$ ipython --no-banner

In [1]: import numpy as np

In [2]: from numpy import linalg as LA

In [3]: np.set_printoptions(precision=2, suppress=True, linewidth=200, sign=" ")

In [4]: rd = lambda a: np.round(a, 2) + 0

In [5]: m1 = np.load("run12.npy")

In [6]: m1
Out[6]: 
array([[ 5.,  1.,  0.],
       [ 0.,  5.,  1.],
       [ 0.,  0.,  5.]])

In [7]: gram = m1.T @ m1

In [8]: LA.matrix_rank(gram)
Out[8]: np.int64(3)

In [9]: gram
Out[9]: 
array([[ 25.,   5.,   0.],
       [  5.,  26.,   5.],
       [  0.,   5.,  26.]])

In [10]: low = LA.cholesky(gram)

In [11]: LA.eigvalsh(gram).min() > 0
Out[11]: np.True_

In [12]: np.diag(low) ** 2
Out[12]: array([ 25.,  25.,  25.])

In [13]: low
Out[13]: 
array([[ 5.,  0.,  0.],
       [ 1.,  5.,  0.],
       [ 0.,  1.,  5.]])

In [14]: low @ low.T
Out[14]: 
array([[ 25.,   5.,   0.],
       [  5.,  26.,   5.],
       [  0.,   5.,  26.]])

In [15]: r0 = np.array([1, 2, 1])

In [16]: np.convolve(m1[1], r0)
Out[16]: array([  0.,   5.,  11.,   7.,   1.])

In [17]: np.cross(m1[1, :3], m1[0, :3])
Out[17]: array([ -1.,   5., -25.])

In [18]: np.polyval(r0, m1[1])
Out[18]: array([  1.,  36.,   4.])

In [19]: np.correlate(m1[1], m1[0], "full")
Out[19]: array([  0.,   0.,   5.,  26.,   5.])

In [20]: np.allclose(m1, m1.T)
Out[20]: False

In [21]: (m1 - m1.T) / 2
Out[21]: 
array([[ 0. ,  0.5,  0. ],
       [-0.5,  0. ,  0.5],
       [ 0. , -0.5,  0. ]])

In [22]: np.trace(m1)
Out[22]: np.float64(15.0)

In [23]: np.allclose(m1 @ m1.T, m1.T @ m1)
Out[23]: False

In [24]: m1 @ m1
Out[24]: 
array([[ 25.,  10.,   1.],
       [  0.,  25.,  10.],
       [  0.,   0.,  25.]])

In [25]: W0 = np.loadtxt("arr.csv", delimiter=",")

In [26]: W0
Out[26]: 
array([[ 1.,  0.,  0.,  0.,  0.,  0.,  0.,  0.],
       [ 1.,  1.,  0.,  0.,  0.,  0.,  0.,  0.],
       [ 1., -1.,  1.,  0.,  0.,  0.,  0.,  0.],
       [ 1.,  0., -2.,  1.,  0.,  0.,  0.,  0.],
       [ 1.,  2.,  0.,  0.,  1.,  0.,  0.,  0.],
       [ 2.,  0.,  2.,  2., -1.,  1.,  0.,  0.],
       [-1., -1.,  0.,  2.,  1.,  2.,  1.,  0.],
       [ 0., -1.,  1., -1., -1., -1.,  2.,  1.]])

In [27]: U, s, VT = LA.svd(W0)

In [28]: np.argmax(s[:-1] / (s[1:] + 1e-6)) + 1
Out[28]: np.int64(7)

In [29]: rd(s)
Out[29]: array([ 4.15,  3.77,  3.6 ,  2.18,  1.89,  1.11,  0.27,  0.01])

In [30]: out = U[:, :7] @ np.diag(s[:7]) @ VT[:7]

In [31]: LA.matrix_rank(out)
Out[31]: np.int64(7)

In [32]: rd(LA.norm(W0 - out) / LA.norm(W0))
Out[32]: np.float64(0.0)
